% python3 -q
>>> import numpy as np
>>> from numpy import linalg as LA
>>> np.set_printoptions(precision=1, suppress=True, linewidth=120)
>>> s = 5 * 0.7 ** np.arange(3)
>>> rng = np.random.default_rng(8513)
>>> arr = rng.normal(size=(26, 3)) * rng.permutation(s)
>>> arr.round(1) + 0
array([[-2.1, -4.6, -5.6],
       [ 0.3, -0.9,  7.8],
       [-2.2,  6.2, -2.1],
       [ 1.8,  0.6,  8.3],
       [ 2.1,  0.3,  0.9],
       [ 0.3,  0.4, -1.7],
       [-1.4, -5.9, -2.2],
       [ 3.7, -3.9,  8. ],
       [ 0.5,  1.5, -5.7],
       [ 2.5,  1.5, -0.7],
       [-3.4,  1.1,  1.2],
       [-0.5,  0.6,  6.1],
       [-2.7,  3. , -6.2],
       [ 3.2,  3.2, -1.4],
       [-2.5,  1.7, -0.6],
       [ 0.7, -4.4,  1.7],
       [ 7.2,  0.8, -5.4],
       [ 0. , -3.7, -1.1],
       [ 0.4, -1. , 11.3],
       [-0.8,  5.2, -9.4],
       [-0.4,  0.6,  6.5],
       [ 6.1, -0.3, -2. ],
       [ 1.4, -1.4, 10.8],
       [ 1.7,  0.3, -4.9],
       [ 2. , -6. , -0.8],
       [ 2. , -0.7,  6. ]])
>>> Ac = arr - arr.mean(axis=0)
>>> V = LA.svd(Ac)[2][:1]
>>> A2 = Ac - Ac @ V.T @ V
>>> LA.norm(A2, axis=1).round(6).argmax()
np.int64(16)
>>> A2.std(axis=0)
array([2.5, 2.8, 0.6])
>>> Ac = arr - arr.mean(axis=0)
>>> Uu, s, VT = LA.svd(Ac, full_matrices=False)
>>> LA.matrix_rank(Ac)
np.int64(3)
>>> np.abs(VT[0]).argmax()
np.int64(2)
>>> np.searchsorted(np.cumsum(s ** 2) / (s ** 2).sum(), 0.9) + 1
np.int64(3)
>>> (np.sign(Uu[:, 0]) == np.sign(Uu[0, 0])).astype(int)
array([1, 0, 1, 0, 0, 1, 1, 0, 1, 1, 1, 0, 1, 1, 1, 0, 1, 1, 0, 1, 0, 1, 0, 1, 1, 0])
>>> s
array([28.9, 14.9, 12.5])
>>> m1 = np.load("dump.npy")
>>> m1
array([[ 0.1,  0.2, -0.3],
       [ 0.3,  1.2, -1.9],
       [-0.1, -0.3,  0.6],
       [-0.2, -0.7,  1.1]])
>>> np.allclose(m1[:-1].T @ LA.lstsq(m1[:-1].T, m1[-1])[0], m1[-1])
True
>>> np.abs(np.diag(LA.qr(m1)[1])) > 1e-9
array([ True, False, False])
>>> np.unique(m1.round(6), axis=0).shape
(4, 3)
>>> try:
...     LA.inv(m1)
... except LA.LinAlgError as e:
...     print("failed:", e)
... 
failed: Last 2 dimensions of the array must be square
>>> LA.lstsq(m1[:-1].T, m1[-1])[2]
np.int32(1)
>>> round(float(np.trace(LA.pinv(m1) @ m1)), 1)
1.0
